In [1]: import numpy as np

In [2]: from numpy import linalg as LA

In [3]: np.set_printoptions(suppress=True, linewidth=100)

In [4]: def tidy(a):
   ...:     return np.round(a, 2) + 0
   ...: 

In [5]: M = np.load("arr.npy")

In [6]: M
Out[6]: 
array([[ 7,  7,  4,  5, -3],
       [ 0, -3,  7, -7,  1],
       [ 0,  0, -6, -5,  1],
       [ 0,  0,  0, -4, -4],
       [ 0,  0,  0,  0, -6]])

In [7]: def softmax(z):
   ...:     e = np.exp(z - z.max(axis=-1, keepdims=True))
   ...:     return e / e.sum(axis=-1, keepdims=True)
   ...: 

In [8]: tidy(softmax(10 * M[0]))
Out[8]: array([0.5, 0.5, 0. , 0. , 0. ])

In [9]: tidy(softmax(M[0] + -1))
Out[9]: array([0.46, 0.46, 0.02, 0.06, 0.  ])

In [10]: att = M @ M.T / np.sqrt(5)

In [11]: tidy(softmax(att))
Out[11]: 
array([[1.  , 0.  , 0.  , 0.  , 0.  ],
       [0.  , 1.  , 0.  , 0.  , 0.  ],
       [0.  , 0.  , 1.  , 0.  , 0.  ],
       [0.  , 0.03, 0.  , 0.95, 0.03],
       [0.  , 0.  , 0.  , 0.  , 1.  ]])

In [12]: B = LA.invert(M)
AttributeError: module 'numpy.linalg' has no attribute 'invert'


In [13]: B = LA.inv(M)

In [14]: (np.abs(B) > 1e-9).astype(int)
Out[14]: 
array([[1, 1, 1, 1, 1],
       [0, 1, 1, 1, 1],
       [0, 0, 1, 1, 1],
       [0, 0, 0, 1, 1],
       [0, 0, 0, 0, 1]])

In [15]: np.allclose(B, M.T)
Out[15]: False

In [16]: tidy(LA.cond(M))
Out[16]: np.float64(27.93)

In [17]: tidy(B)
Out[17]: 
array([[ 0.14,  0.33,  0.48, -1.01,  0.74],
       [ 0.  , -0.33, -0.39,  1.07, -0.83],
       [ 0.  ,  0.  , -0.17,  0.21, -0.17],
       [ 0.  ,  0.  ,  0.  , -0.25,  0.17],
       [ 0.  ,  0.  ,  0.  ,  0.  , -0.17]])

In [18]: tidy(LA.slogdet(M)[0])
Out[18]: np.float64(1.0)

In [19]: tidy(M @ B)
Out[19]: 
array([[1., 0., 0., 0., 0.],
       [0., 1., 0., 0., 0.],
       [0., 0., 1., 0., 0.],
       [0., 0., 0., 1., 0.],
       [0., 0., 0., 0., 1.]])

In [20]: mat = np.load("layer5.npy")

In [21]: mat
Out[21]: 
array([[-1,  2,  2,  2,  3,  3, -2,  2,  0, -2,  0],
       [ 0, -2, -1,  0,  3,  2,  0,  3, -1, -3,  2],
       [ 0, -2, -1,  0,  3,  2,  0,  3, -1, -3,  2],
       [-1, -1,  0,  1,  3,  3,  1, -2, -1,  2,  0],
       [ 1,  1, -3, -2,  3, -2,  2,  3, -2,  3, -3],
       [-1, -2, -2,  2,  0,  1, -1, -2,  2, -3,  2],
       [-2, -3, -2, -1, -3, -3, -2, -1,  1,  2, -3],
       [-1, -2,  2,  0,  3,  3,  3,  0,  1,  3, -2]])

In [22]: blk = np.stack([mat, 3 * mat, mat[::-1]])

In [23]: (blk @ mat.T).shape
Out[23]: (3, 8, 8)

In [24]: LA.matrix_rank(blk.reshape(3, -1))
Out[24]: np.int64(2)

In [25]: LA.matrix_rank(blk)
Out[25]: array([7, 7, 7])

In [26]: tidy(LA.norm(blk, axis=(1, 2)))
Out[26]: array([18.97, 56.92, 18.97])

In [27]: blk.shape
Out[27]: (3, 8, 11)
